In [1]: import numpy as np

In [2]: from numpy import linalg as LA

In [3]: np.set_printoptions(precision=2, suppress=True, linewidth=200, floatmode="fixed")

In [4]: W0 = np.load("data.npy")

In [5]: W0
Out[5]: 
array([[0.75, 0.25],
       [0.00, 1.00]])

In [6]: vals, V = LA.eig(W0)

In [7]: np.prod(vals)
Out[7]: np.float64(0.75)

In [8]: np.sort(LA.eigvals(LA.inv(W0)))
Out[8]: array([1.00, 1.33])

In [9]: np.sort(LA.eigvals(W0.T))
Out[9]: array([0.75, 1.00])

In [10]: vals
Out[10]: array([0.75, 1.00])

In [11]: W0 @ V[:, 0] - vals[0] * V[:, 0]
Out[11]: array([0.00, 0.00])

In [12]: M2 = W0 / np.sqrt((W0 ** 2).mean(axis=1, keepdims=True))

In [13]: LA.matrix_rank(M2) == LA.matrix_rank(W0)
Out[13]: np.True_

In [14]: LA.matrix_rank(W0 - W0.mean(axis=1, keepdims=True))
Out[14]: np.int64(1)

In [15]: M2[1]
Out[15]: array([0.00, 1.41])

In [16]: np.round(LA.norm(W0[1], 1), 2), round(LA.norm(W0[1], np.inf), 2)
Out[16]: (np.float64(1.0), np.float64(1.0))

In [17]: np.round(LA.norm(W0, 1), 2), np.round(LA.norm(W0, np.inf), 2)
Out[17]: (np.float64(1.25), np.float64(1.0))

In [18]: LA.norm(W0, axis=0)
Out[18]: array([0.75, 1.03])

In [19]: round(float(LA.norm(W0) ** 2 / LA.norm(W0, 2) ** 2), 2)
Out[19]: 1.44

In [20]: np.round(LA.norm(W0[1] - W0[0]), 2)
Out[20]: np.float64(1.06)

In [21]: W0 @ np.ones(2)
Out[21]: array([1.00, 1.00])

In [22]: np.round(LA.matrix_power(W0, 100), 2) + 0
Out[22]: 
array([[0.00, 1.00],
       [0.00, 1.00]])

In [23]: W0.sum(axis=1)
Out[23]: array([1.00, 1.00])

In [24]: p = np.eye(2)[1]

In [25]: for _ in range(5):
    ...:     p = p @ W0
    ...:     print(p.round(2))
    ...: 
[0.00 1.00]
[0.00 1.00]
[0.00 1.00]
[0.00 1.00]
[0.00 1.00]

In [26]: arr = np.loadtxt("layer2.csv", delimiter=",")

In [27]: arr
Out[27]: 
array([[ 0.40,  0.60, -1.40],
       [-0.90,  0.70, -0.80],
       [ 1.00, -2.00, -0.80],
       [-1.40,  1.10, -0.20],
       [ 0.50,  1.00, -0.70],
       [ 0.70,  1.30,  0.50],
       [ 0.80, -1.00, -1.80],
       [ 5.00, -1.50, -4.50],
       [-0.70,  1.00,  1.70],
       [-1.90, -0.90, -0.30]])

In [28]: t = np.radians(180)

In [29]: r_ = np.eye(3)

In [30]: r_[1, 1] = r_[2, 2] = np.cos(t)

In [31]: r_[1, 2], r_[2, 1] = -np.sin(t), np.sin(t)

In [32]: r_.round(2) + 0
Out[32]: 
array([[ 1.00,  0.00,  0.00],
       [ 0.00, -1.00,  0.00],
       [ 0.00,  0.00, -1.00]])

In [33]: M2 = arr @ r_.T

In [34]: LA.svd(arr, compute_uv=False), LA.svd(M2, compute_uv=False)
Out[34]: (array([7.86, 3.15, 2.66]), array([7.86, 3.15, 2.66]))
